$ python3 -q
>>> import numpy as np
>>> np.set_printoptions(suppress=True, linewidth=140)
>>> def tidy(a):
...     return np.round(a, 2) + 0
... 
>>> mat = np.array([[-0.4, -2.0, 0.0, 1.1, 1.1, -0.6, 1.0, -0.1, -1.2],
...     [-0.6, 0.3, 0.1, 0.1, -1.8, 0.1, 1.1, 1.1, -0.2],
...     [0.5, 1.6, 0.5, 1.3, 0.0, 0.3, 0.3, -1.0, -0.2],
...     [-0.3, -2.0, -2.5, -0.5, 1.8, 1.0, -0.1, -0.8, 0.0],
...     [-0.3, 0.7, 0.5, -1.1, 0.1, 0.0, -0.8, -0.4, -1.3],
...     [-0.4, 0.5, 0.4, 0.1, 1.3, 2.4, -0.8, -0.3, 1.3],
...     [-0.6, 2.2, -1.4, 1.2, -0.1, 1.6, -0.3, -0.1, -0.3],
...     [-0.1, -0.4, 1.0, 1.1, -0.3, 0.3, 0.1, -0.3, 0.5],
...     [0.7, 0.4, 0.2, 2.4, -0.2, 1.1, -0.6, 0.6, -0.8],
...     [-1.9, -1.4, 0.5, 0.3, 0.7, -0.2, -0.7, 0.3, -0.1],
...     [0.4, -0.9, 0.2, -0.8, 0.1, -1.0, -0.8, -0.6, -0.3]])
>>> mat[:, 3] *= 3
>>> tidy(mat)
array([[-0.4, -2. ,  0. ,  3.3,  1.1, -0.6,  1. , -0.1, -1.2],
       [-0.6,  0.3,  0.1,  0.3, -1.8,  0.1,  1.1,  1.1, -0.2],
       [ 0.5,  1.6,  0.5,  3.9,  0. ,  0.3,  0.3, -1. , -0.2],
       [-0.3, -2. , -2.5, -1.5,  1.8,  1. , -0.1, -0.8,  0. ],
       [-0.3,  0.7,  0.5, -3.3,  0.1,  0. , -0.8, -0.4, -1.3],
       [-0.4,  0.5,  0.4,  0.3,  1.3,  2.4, -0.8, -0.3,  1.3],
       [-0.6,  2.2, -1.4,  3.6, -0.1,  1.6, -0.3, -0.1, -0.3],
       [-0.1, -0.4,  1. ,  3.3, -0.3,  0.3,  0.1, -0.3,  0.5],
       [ 0.7,  0.4,  0.2,  7.2, -0.2,  1.1, -0.6,  0.6, -0.8],
       [-1.9, -1.4,  0.5,  0.9,  0.7, -0.2, -0.7,  0.3, -0.1],
       [ 0.4, -0.9,  0.2, -2.4,  0.1, -1. , -0.8, -0.6, -0.3]])
>>> out = np.c_[mat[:, :6] @ np.array([[2, 2, -2, -1, -1, 2],
...     [-3, 3, -1, -2, 0, -2],
...     [3, 3, 3, -1, -1, 2],
...     [3, 2, 3, 3, 2, 1],
...     [0, -1, 3, 3, -3, 0],
...     [3, -2, 1, -1, -1, 3]]), np.array([3, 8, 2, 1, 5, 7, 4, 9, 5, 1, 8])]
>>> tidy(out)
array([[ 13.3,  -0.1,  15.4,  18.2,   4.3,   4.7,   3. ],
       [ -0.6,   2.2,  -3.2,  -4.7,   6.4,  -1. ,   8. ],
       [ 10.3,  14.5,  10.9,   7.2,   6.5,   3.6,   2. ],
       [ -3.6, -20.9,  -3. ,   6.7,  -6.6,  -0.1,   1. ],
       [-11.1,  -3.7,  -8.2, -11.2,  -7.1,  -4.3,   5. ],
       [  7. ,  -3.6,   8.7,   1.4,  -5.7,   6.5,   7. ],
       [  3.6,   5.3,   6.9,   6.5,   7.9,   0. ,   4. ],
       [ 14.8,   7.9,  12.9,   8.6,   6.3,   6.8,   9. ],
       [ 25.7,  15.6,  20.9,  18.2,  13. ,  11.5,   5. ],
       [  4. ,  -5. ,  11.3,   9.2,   1.3,   0.3,   1. ],
       [ -6.1,  -4.2,  -7.2,  -4.7,  -4.7,  -2.4,   8. ]])
>>> tidy(np.linalg.norm(np.linalg.qr(mat)[0].T @ out, axis=0) ** 2 / ((out ** 2).sum(axis=0) + 1e-12))
array([1.  , 1.  , 1.  , 1.  , 1.  , 1.  , 0.84])
>>> np.linalg.matrix_rank(out)
np.int64(7)
>>> tidy(np.linalg.norm(out - mat @ np.linalg.lstsq(mat, out)[0], axis=0))
array([0.  , 0.  , 0.  , 0.  , 0.  , 0.  , 7.48])
>>> tidy(np.linalg.lstsq(mat, out[:, 0])[0])
array([ 2., -3.,  3.,  3.,  0.,  3.,  0.,  0.,  0.])
>>> F = np.load("w.npy")
>>> F
array([[-6.24, -1.62, -2.58,  1.06, -0.98, -0.26, -0.91, -0.28],
       [-1.62, -2.04,  0.63, -1.5 ,  2.34,  2.39,  2.25,  1.46],
       [-2.58,  0.63, -4.08, -1.74,  0.19,  0.61,  1.81, -0.56],
       [ 1.06, -1.5 , -1.74, -4.62, -0.82, -2.55, -2.02, -0.99],
       [-0.98,  2.34,  0.19, -0.82, -3.65,  1.44,  1.25,  2.63],
       [-0.26,  2.39,  0.61, -2.55,  1.44, -6.34,  0.53,  1.25],
       [-0.91,  2.25,  1.81, -2.02,  1.25,  0.53, -4.65,  0.31],
       [-0.28,  1.46, -0.56, -0.99,  2.63,  1.25,  0.31, -7.38]])
>>> th = np.radians(180)
>>> r_ = np.eye(8)
>>> r_[1, 1] = r_[2, 2] = np.cos(th)
>>> r_[1, 2], r_[2, 1] = -np.sin(th), np.sin(th)
>>> tidy(r_)
array([[ 1.,  0.,  0.,  0.,  0.,  0.,  0.,  0.],
       [ 0., -1.,  0.,  0.,  0.,  0.,  0.,  0.],
       [ 0.,  0., -1.,  0.,  0.,  0.,  0.,  0.],
       [ 0.,  0.,  0.,  1.,  0.,  0.,  0.,  0.],
       [ 0.,  0.,  0.,  0.,  1.,  0.,  0.,  0.],
       [ 0.,  0.,  0.,  0.,  0.,  1.,  0.,  0.],
       [ 0.,  0.,  0.,  0.,  0.,  0.,  1.,  0.],
       [ 0.,  0.,  0.,  0.,  0.,  0.,  0.,  1.]])
>>> out = F @ r_.T
>>> np.abs(out - F).max(axis=0)
array([0.  , 4.78, 8.16, 0.  , 0.  , 0.  , 0.  , 0.  ])
